% ipython --no-banner

In [1]: import numpy as np

In [2]: np.set_printoptions(precision=2, suppress=True, linewidth=200)

In [3]: rd = lambda a: np.round(a, 2) + 0

In [4]: mat = np.array([[-1, -3, -1, 3], [-3, -1, -5, 15], [3, 2, -1, 3], [3, -4, 4, -12]])

In [5]: W1 = np.array([[2, -5, 5, 2, 2],
   ...:     [-5, -2, -2, -5, 3],
   ...:     [2, -2, -1, 4, 1],
   ...:     [0, 4, 5, -5, -1]])

In [6]: beta = np.array([0, 2, 1, 2, 1])

In [7]: H = np.maximum(mat @ W1 + beta, 0)

In [8]: (H > 0).mean(axis=0)
Out[8]: array([0.5 , 0.5 , 0.75, 0.25, 0.5 ])

In [9]: H
Out[9]: 
array([[ 11,  27,  18,   0,   0],
       [  0,  89,  68,   0,   0],
       [  0,   0,  28,   0,   9],
       [ 34,   0,   0, 104,  11]])

In [10]: np.linalg.matrix_rank(H)
Out[10]: np.int64(4)

In [11]: W2 = np.array([[2, 3], [0, 0], [1, 1], [3, 1], [3, 1]])

In [12]: (H @ W2).round(6).argmax(axis=1)
Out[12]: array([1, 0, 0, 0])

In [13]: W1 @ W2
Out[13]: 
array([[ 21,  15],
       [-18, -19],
       [ 18,  10],
       [-13,  -1]])

In [14]: H @ W2
Out[14]: 
array([[ 40,  51],
       [ 68,  68],
       [ 55,  37],
       [413, 217]])

In [15]: np.argsort(-np.linalg.norm(mat, axis=0).round(6), kind="stable")[:3]
Out[15]: array([3, 2, 1])

In [16]: rd(np.linalg.norm(mat, 2) / np.linalg.norm(mat))
Out[16]: np.float64(0.96)

In [17]: np.linalg.matrix_rank(mat, rtol=0.1)
Out[17]: np.int64(3)

In [18]: print(np.linalg.cond(mat) > 100)
True

In [19]: def softmax(z):
    ...:     e = np.exp(z - z.max(axis=-1, keepdims=True))
    ...:     return e / e.sum(axis=-1, keepdims=True)
    ...: 

In [20]: rd(softmax(mat[2] + 3))
Out[20]: array([0.42, 0.15, 0.01, 0.42])

In [21]: rd(softmax(10 * mat[2]))
Out[21]: array([0.5, 0. , 0. , 0.5])

In [22]: att = mat @ mat.T / np.sqrt(4)

In [23]: rd(softmax(att + np.triu(np.full(att.shape, -np.inf), 1)))
Out[23]: 
array([[1., 0., 0., 0.],
       [0., 1., 0., 0.],
       [0., 1., 0., 0.],
       [0., 0., 0., 1.]])

In [24]: softmax(att).round(6).argmax(axis=1)
Out[24]: array([1, 1, 1, 3])

In [25]: E = np.loadtxt("out10.csv", delimiter=",")

In [26]: rd(E)
Out[26]: 
array([[-0.5 ,  0.  , -0.87],
       [ 0.  ,  1.  ,  0.  ],
       [ 0.87,  0.  , -0.5 ]])

In [27]: rd(E @ E)
Out[27]: 
array([[-0.5 ,  0.  ,  0.87],
       [ 0.  ,  1.  ,  0.  ],
       [-0.87,  0.  , -0.5 ]])

In [28]: (np.linalg.matrix_power((E != 0) + (E.T != 0) + np.eye(3), 3) > 0).astype(int)
Out[28]: 
array([[1, 0, 1],
       [0, 1, 0],
       [1, 0, 1]])

In [29]: rd(np.linalg.det(E))
Out[29]: np.float64(1.0)

In [30]: J = np.load("x.npy")

In [31]: J
Out[31]: 
array([[  0. ,  -0.8,  -0.5],
       [  0.3,   1.9,   2.2],
       [ -0.2,   1.7,   0.1],
       [  4. ,  10. , -18. ],
       [ -0.8,   0.1,  -0.3],
       [ -0.2,   1.2,  -0.4],
       [  2.5,   0.2,   0.5],
       [ -0.3,   0.9,   0.9],
       [  0.1,   0.4,   0.7],
       [ -0.2,   0.8,  -0.2]])

In [32]: # row 3 is much longer than the rest

In [33]: cen = J - J.mean(axis=0)

In [34]: left, sig, vt = np.linalg.svd(cen, full_matrices=False)

In [35]: rd(sig ** 2 / (sig ** 2).sum())
Out[35]: array([0.96, 0.02, 0.02])

In [36]: np.linalg.matrix_rank(cen)
Out[36]: np.int64(3)

In [37]: (np.sign(left[:, 0]) == np.sign(left[0, 0])).astype(int)
Out[37]: array([1, 1, 1, 0, 1, 1, 1, 1, 1, 1])

In [38]: rd((sig ** 2).sum() ** 2 / (sig ** 4).sum())
Out[38]: np.float64(1.08)

In [39]: P = J @ np.linalg.solve(J.T @ J, J.T)

In [40]: rd(np.diag(P))
Out[40]: array([0.06, 0.54, 0.2 , 0.99, 0.09, 0.08, 0.82, 0.12, 0.04, 0.04])

In [41]: rd(np.linalg.eigvalsh(P))
Out[41]: array([0., 0., 0., 0., 0., 0., 0., 1., 1., 1.])

In [42]: print(np.linalg.matrix_rank(np.eye(10) - P))
7

In [43]: W2 = J[[0, 9]].astype(float)

In [44]: for _ in range(6):
    ...:     lab = np.linalg.norm(J[:, None] - W2, axis=-1).argmin(axis=1)
    ...:     W2 = np.array([J[lab == j].mean(axis=0) for j in range(2)])
    ...: 

In [45]: lab
Out[45]: array([0, 0, 0, 1, 0, 0, 0, 0, 0, 0])

In [46]: rd(W2[1] - W2[0])
Out[46]: array([  3.87,   9.29, -18.33])

In [47]: rd(W2)
Out[47]: 
array([[  0.13,   0.71,   0.33],
       [  4.  ,  10.  , -18.  ]])

In [48]: np.abs(W2[1] - W2[0]).argmax()
Out[48]: np.int64(2)

In [49]: r0 = np.array([-5, -5, -4, 2])

In [50]: r1 = np.array([0, 0, -2])

In [51]: F = np.outer(r0, r1)

In [52]: print(F)
[[ 0  0 10]
 [ 0  0 10]
 [ 0  0  8]
 [ 0  0 -4]]

In [53]: r0 = np.array([-8, 9])

In [54]: np.polyval(r0, F[1])
Out[54]: array([  9,   9, -71])

In [55]: np.correlate(F[1], F[0], "full")
Out[55]: array([  0,   0, 100,   0,   0])

In [56]: np.cross(F[1, :3], F[0, :3])
Out[56]: array([0, 0, 0])

In [57]: np.array([np.convolve(row, r0, "same") for row in F])
Out[57]: 
array([[  0,   0, -80],
       [  0,   0, -80],
       [  0,   0, -64],
       [  0,   0,  32]])

In [58]: rd(mat @ np.linalg.pinv(mat) @ mat)
Out[58]: 
array([[ -1.,  -3.,  -1.,   3.],
       [ -3.,  -1.,  -5.,  15.],
       [  3.,   2.,  -1.,   3.],
       [  3.,  -4.,   4., -12.]])

In [59]: np.abs(np.diag(np.linalg.qr(mat)[1])) > 1e-9
Out[59]: array([ True,  True,  True, False])

In [60]: rd(np.trace(np.linalg.pinv(mat) @ mat))
Out[60]: np.float64(3.0)

In [61]: r0, r1 = F[1], F[3]

In [62]: r0 @ r1
Out[62]: np.int64(-40)

In [63]: r0 @ r0
Out[63]: np.int64(100)

In [64]: p = (r0 @ r1) / (r0 @ r0) * r0

In [65]: np.outer(r0, r1)
Out[65]: 
array([[  0,   0,   0],
       [  0,   0,   0],
       [  0,   0, -40]])

In [66]: np.linalg.matrix_rank(np.outer(r0, r1))
Out[66]: np.int64(1)

In [67]: print(r1 - p)
[0. 0. 0.]

In [68]: r0 = np.array([6, 9])

In [69]: rd(np.polyval(r0, J[4]))
Out[69]: array([4.2, 9.6, 7.2])

In [70]: print(rd(np.cross(J[4, :3], J[0, :3])))
[-0.29 -0.4   0.64]

In [71]: print(rd(np.correlate(J[4], J[0], "full")))
[0.4  0.59 0.07 0.24 0.  ]

In [72]: print(rd(np.linalg.norm(F, axis=0)))
[ 0.    0.   16.73]

In [73]: rd(np.linalg.norm(F[2] - F[0]))
Out[73]: np.float64(2.0)

In [74]: print(rd(np.linalg.norm(F, 2)))
16.73

In [75]: print(F[2] @ F[0])
80

In [76]: np.linalg.norm(F, axis=1).argmax()
Out[76]: np.int64(0)

In [77]: rd(np.linalg.norm(F, "nuc"))
Out[77]: np.float64(16.73)
